% python3 -q
>>> import numpy as np
>>> import numpy.linalg as la
>>> np.set_printoptions(precision=1, suppress=True, linewidth=160, legacy="1.25")
>>> M = np.array([[-3, -1, 3, -3, 2],
...     [2, -3, -1, 3, -3],
...     [-3, 2, -3, -1, 3],
...     [3, -3, 2, -3, -1],
...     [-1, 3, -3, 2, -3]])
>>> print(M)
[[-3 -1  3 -3  2]
 [ 2 -3 -1  3 -3]
 [-3  2 -3 -1  3]
 [ 3 -3  2 -3 -1]
 [-1  3 -3  2 -3]]
>>> rng = np.random.default_rng(40456)
>>> idx = rng.permutation(5)
>>> print(idx)
[2 0 3 1 4]
>>> Y = M[idx][:, idx]
>>> print(np.trace(Y))
-15
>>> print(np.allclose(Y, M))
False
>>> print(Y)
[[-3 -3 -1  2  3]
 [ 3 -3 -3 -1  2]
 [ 2  3 -3 -3 -1]
 [-1  2  3 -3 -3]
 [-3 -1  2  3 -3]]
>>> print(la.eigvals(M))
[-3.8+7.5j -3.8-7.5j -2.7+0.7j -2.7-0.7j -2. +0.j ]
>>> print(np.round(la.det(M[::-1]), 1))
-1082.0
>>> Y = la.invert(M)
Traceback (most recent call last):
  File "<python-input-14>", line 1, in <module>
    Y = la.invert(M)
        ^^^^^^^^^
AttributeError: module 'numpy.linalg' has no attribute 'invert'
>>> Y = la.inv(M)
>>> print(la.inv(Y))
[[-3. -1.  3. -3.  2.]
 [ 2. -3. -1.  3. -3.]
 [-3.  2. -3. -1.  3.]
 [ 3. -3.  2. -3. -1.]
 [-1.  3. -3.  2. -3.]]
>>> print(round(la.slogdet(M)[0], 1))
-1.0
>>> print((np.abs(Y) > 1e-9).astype(int))
[[1 1 1 1 1]
 [1 1 1 1 1]
 [1 1 1 1 1]
 [1 1 1 1 1]
 [1 1 1 1 1]]
>>> print(Y)
[[-0.3 -0.1 -0.1  0.1 -0.1]
 [-0.1 -0.3 -0.1 -0.1  0.1]
 [ 0.1 -0.1 -0.3 -0.1 -0.1]
 [-0.1  0.1 -0.1 -0.3 -0.1]
 [-0.1 -0.1  0.1 -0.1 -0.3]]
